>>> import numpy as np
>>> np.set_printoptions(precision=3, suppress=True, linewidth=160, floatmode="fixed")
>>> tidy = lambda a: np.round(a, 3) + 0
>>> W0 = np.load("out5.npy")
>>> print(W0)
[[-0.950 -1.150 -0.710 -0.740 -0.570  0.360  1.520  1.050 -3.280 -0.600]
 [ 0.660  0.840  0.480  0.510  0.390 -0.270 -1.080 -0.750  2.310  0.420]
 [ 0.960 -1.260  1.500  0.990  0.930  0.810 -0.120  0.150  1.470  0.420]
 [ 1.520 -1.020  2.060  1.470  1.330  0.810 -0.760 -0.250  3.070  0.740]
 [ 0.900  1.500  0.540  0.660  0.480 -0.540 -1.680 -1.200  3.420  0.600]
 [ 0.380 -1.880  1.040  0.530  0.570  0.990  0.760  0.750 -0.470  0.060]
 [-1.220  2.820 -2.300 -1.380 -1.360 -1.620 -0.560 -0.800 -0.940 -0.440]
 [-0.100 -0.600  0.080 -0.030  0.010  0.270  0.440  0.350 -0.710 -0.100]
 [-1.450  2.350 -2.410 -1.540 -1.470 -1.440 -0.080 -0.450 -1.880 -0.600]
 [ 0.850 -2.050  1.630  0.970  0.960  1.170  0.440  0.600  0.590  0.300]]
>>> rank = np.linalg.matrix_rank(W0)
>>> print(rank)
2
>>> ns = np.linalg.svd(W0)[2][rank:].T
>>> print(ns.shape)
(10, 8)
>>> print([int(np.linalg.matrix_rank(W0[:i])) for i in range(1, len(W0) + 1)])
[1, 2, 2, 2, 2, 2, 2, 2, 2, 2]
>>> print(np.linalg.matrix_rank(W0.T @ W0), np.linalg.matrix_rank(W0 @ W0.T))
2 2
>>> print([int(np.linalg.matrix_rank(np.delete(W0, i, axis=0))) for i in range(10)])
[2, 2, 2, 2, 2, 2, 2, 2, 2, 2]
>>> print(np.allclose(W0 @ ns, 0))
True
>>> x = np.array([-4, -9, 4, -8, 6, 8, 2, 9, 3, 7])
>>> print((W0 @ x).argmax())
9
>>> print(tidy((W0 * x).sum(axis=1)))
[ 15.140 -11.220  26.100  24.660 -21.360  33.940 -54.000   9.780 -47.060  39.080]
>>> print(W0 @ np.eye(10)[2])
[-0.710  0.480  1.500  2.060  0.540  1.040 -2.300  0.080 -2.410  1.630]
>>> print(np.sign((W0 @ x).round(6)))
[ 1.000 -1.000  1.000  1.000 -1.000  1.000 -1.000  1.000 -1.000  1.000]
>>> print(tidy(W0 @ x))
[ 15.140 -11.220  26.100  24.660 -21.360  33.940 -54.000   9.780 -47.060  39.080]
>>> print(tidy(W0 @ np.ones(10)))
[-5.070  3.510  5.850  8.970  4.680  2.730 -7.800 -0.390 -8.970  5.460]
>>> out = np.array([[3, 3]])
>>> M = np.block([[np.zeros((1, 1)), out], [out.T, np.zeros((2, 2))]])
>>> print(M)
[[0.000 3.000 3.000]
 [3.000 0.000 0.000]
 [3.000 0.000 0.000]]
>>> evals, vecs = np.linalg.eigh(M)
>>> print(tidy(np.abs(vecs[:, -1])))
[0.707 0.500 0.500]
>>> print(evals.sum(), np.trace(M))
0.0 0.0
>>> print(tidy(np.linalg.eigvalsh(M + -2 * np.eye(3))))
[-6.243 -2.000  2.243]
>>> print(tidy(vecs.T @ vecs))
[[1.000 0.000 0.000]
 [0.000 1.000 0.000]
 [0.000 0.000 1.000]]
>>> print(np.all(np.linalg.eigvalsh(M) > 0))
False
>>> rank = np.linalg.matrix_rank(M)
>>> print(rank)
2
>>> ns = np.linalg.svd(M)[2][rank:].T
>>> print(tidy(ns[:, 0] / ns[np.abs(ns[:, 0]).round(6).argmax(), 0]))
[ 0.000  1.000 -1.000]
>>> print(ns.shape)
(3, 1)
>>> print([int(np.linalg.matrix_rank(M[:i])) for i in range(1, len(M) + 1)])
[1, 2, 2]
>>> r0 = np.array([1, -2, -1])
>>> print(np.polyval(r0, M[2]))
[ 2.000 -1.000 -1.000]
>>> print(tidy(np.linalg.norm(M) ** 2 / np.linalg.norm(M, 2) ** 2))
2.0
>>> sig = 20 * 0.2 ** np.arange(4)
>>> O, _ = np.linalg.qr(np.array([[0.8, 0.0, 0.3, 0.4],
...     [-0.7, 1.1, 0.6, -0.4],
...     [0.4, -0.9, -2.2, -0.4],
...     [-0.4, 0.1, 0.1, -0.9]]))
>>> rng = np.random.default_rng(43262)
>>> K = rng.normal(size=(12, 4)) * sig @ O
>>> print(tidy(K))
[[ 16.880  12.310   2.258  -9.424]
 [ 15.082  18.186   5.765 -10.495]
 [-13.503  -6.257   0.947   6.365]
 [ -4.182   0.984   2.235   1.031]
 [ 11.611   8.630   0.682  -6.469]
 [ 17.251  22.047   7.794 -12.356]
 [  9.327   5.035   0.378  -4.790]
 [ -9.716  -0.183   4.478   2.840]
 [-31.647 -26.446  -2.803  18.064]
 [  1.619  -2.010  -1.654   0.075]
 [ 24.428  17.098  -0.195 -12.816]
 [ 20.522  20.036   4.928 -12.942]]
>>> Ac = K - K.mean(axis=0)
>>> Uu, sig, VT = np.linalg.svd(Ac, full_matrices=False)
>>> print(tidy(sig ** 2 / (sig ** 2).sum()))
[0.969 0.030 0.001 0.000]
>>> print(np.abs(Uu[:, 0]).argmax())
8
>>> print(tidy(sig))
[77.947 13.754  1.882  0.244]
>>> print(np.abs(VT[0]).argmax())
0
>>> out = np.c_[K[:, :2] @ np.array([[1, 1], [0, 2]]), np.array([-2, 2, 0, 0, 3, -2, 2, 2, 1, -3, 3, 2])]
>>> print(tidy(out))
[[ 16.880  41.501  -2.000]
 [ 15.082  51.455   2.000]
 [-13.503 -26.018   0.000]
 [ -4.182  -2.213   0.000]
 [ 11.611  28.872   3.000]
 [ 17.251  61.345  -2.000]
 [  9.327  19.396   2.000]
 [ -9.716 -10.082   2.000]
 [-31.647 -84.538   1.000]
 [  1.619  -2.401  -3.000]
 [ 24.428  58.624   3.000]
 [ 20.522  60.594   2.000]]
>>> print(tidy(np.linalg.norm(np.linalg.qr(K)[0].T @ out, axis=0) ** 2 / ((out ** 2).sum(axis=0) + 1e-12)))
[1.000 1.000 0.483]
>>> print(np.linalg.matrix_rank(out))
3
>>> print(tidy(np.linalg.lstsq(K, out[:, 0])[0]))
[1.000 0.000 0.000 0.000]
>>> data, _ = np.linalg.qr(np.array([[0.7, 0.1, 0.1, 0.9, -0.9, 0.3, 1.2, -1.2, -0.3, 0.9],
...     [-0.1, -0.6, -0.5, -1.5, 0.7, 1.1, 0.2, -0.5, -0.9, -1.2],
...     [-0.4, 0.0, -1.1, -0.2, -0.5, -0.6, -0.1, -0.3, 0.5, -1.3],
...     [-1.2, -0.2, -1.0, 0.9, -1.0, 0.3, -0.6, -0.7, -0.4, -0.4],
...     [1.1, 0.0, 0.6, 0.5, 1.6, 0.1, 1.5, 0.5, -0.6, 1.6],
...     [-1.1, 0.2, -0.8, 1.0, -0.2, 0.9, -0.5, 1.3, -0.5, 0.3],
...     [0.9, 0.4, 2.5, 0.1, -0.5, 1.0, -0.1, -0.1, 1.7, 0.2],
...     [1.7, -0.8, 1.1, 1.2, -1.0, -1.1, 0.3, -0.7, 0.2, -1.6],
...     [-0.7, 1.5, 1.5, -0.5, 1.1, -2.1, 0.3, 1.2, -0.3, -1.1],
...     [-0.4, -0.2, -0.3, 0.4, 1.2, 1.3, -1.6, -0.4, 0.6, -2.5]]))
>>> print(tidy(data))
[[-0.235  0.137 -0.408 -0.293  0.257 -0.385  0.174  0.496  0.378  0.199]
 [ 0.034 -0.349  0.212  0.595 -0.119 -0.127  0.441  0.151  0.149  0.456]
 [ 0.134 -0.046 -0.393  0.074  0.245  0.097 -0.273  0.062 -0.590  0.569]
 [ 0.403 -0.251  0.256 -0.419  0.133  0.128  0.419  0.429 -0.339 -0.160]
 [-0.369  0.127 -0.279 -0.117 -0.642 -0.061  0.407 -0.042 -0.414 -0.023]
 [ 0.369 -0.014  0.021 -0.461 -0.105 -0.238  0.178 -0.582  0.191  0.419]
 [-0.302  0.329  0.607 -0.038  0.218 -0.493 -0.050 -0.022 -0.348  0.129]
 [-0.571 -0.254  0.248 -0.338  0.079  0.547 -0.014 -0.040  0.128  0.333]
 [ 0.235  0.762  0.141  0.069 -0.128  0.425  0.129  0.200  0.137  0.259]
 [ 0.134 -0.159  0.201 -0.177 -0.590 -0.165 -0.555  0.400  0.089  0.181]]
>>> print(tidy(np.linalg.svd(data, compute_uv=False)))
[1.000 1.000 1.000 1.000 1.000 1.000 1.000 1.000 1.000 1.000]
>>> print(tidy(np.linalg.norm(data, axis=0)))
[1.000 1.000 1.000 1.000 1.000 1.000 1.000 1.000 1.000 1.000]
>>> print(tidy(data.T @ data))
[[1.000 0.000 0.000 0.000 0.000 0.000 0.000 0.000 0.000 0.000]
 [0.000 1.000 0.000 0.000 0.000 0.000 0.000 0.000 0.000 0.000]
 [0.000 0.000 1.000 0.000 0.000 0.000 0.000 0.000 0.000 0.000]
 [0.000 0.000 0.000 1.000 0.000 0.000 0.000 0.000 0.000 0.000]
 [0.000 0.000 0.000 0.000 1.000 0.000 0.000 0.000 0.000 0.000]
 [0.000 0.000 0.000 0.000 0.000 1.000 0.000 0.000 0.000 0.000]
 [0.000 0.000 0.000 0.000 0.000 0.000 1.000 0.000 0.000 0.000]
 [0.000 0.000 0.000 0.000 0.000 0.000 0.000 1.000 0.000 0.000]
 [0.000 0.000 0.000 0.000 0.000 0.000 0.000 0.000 1.000 0.000]
 [0.000 0.000 0.000 0.000 0.000 0.000 0.000 0.000 0.000 1.000]]
>>> print(tidy(data[:, 6] @ data[:, 5]))
0.0
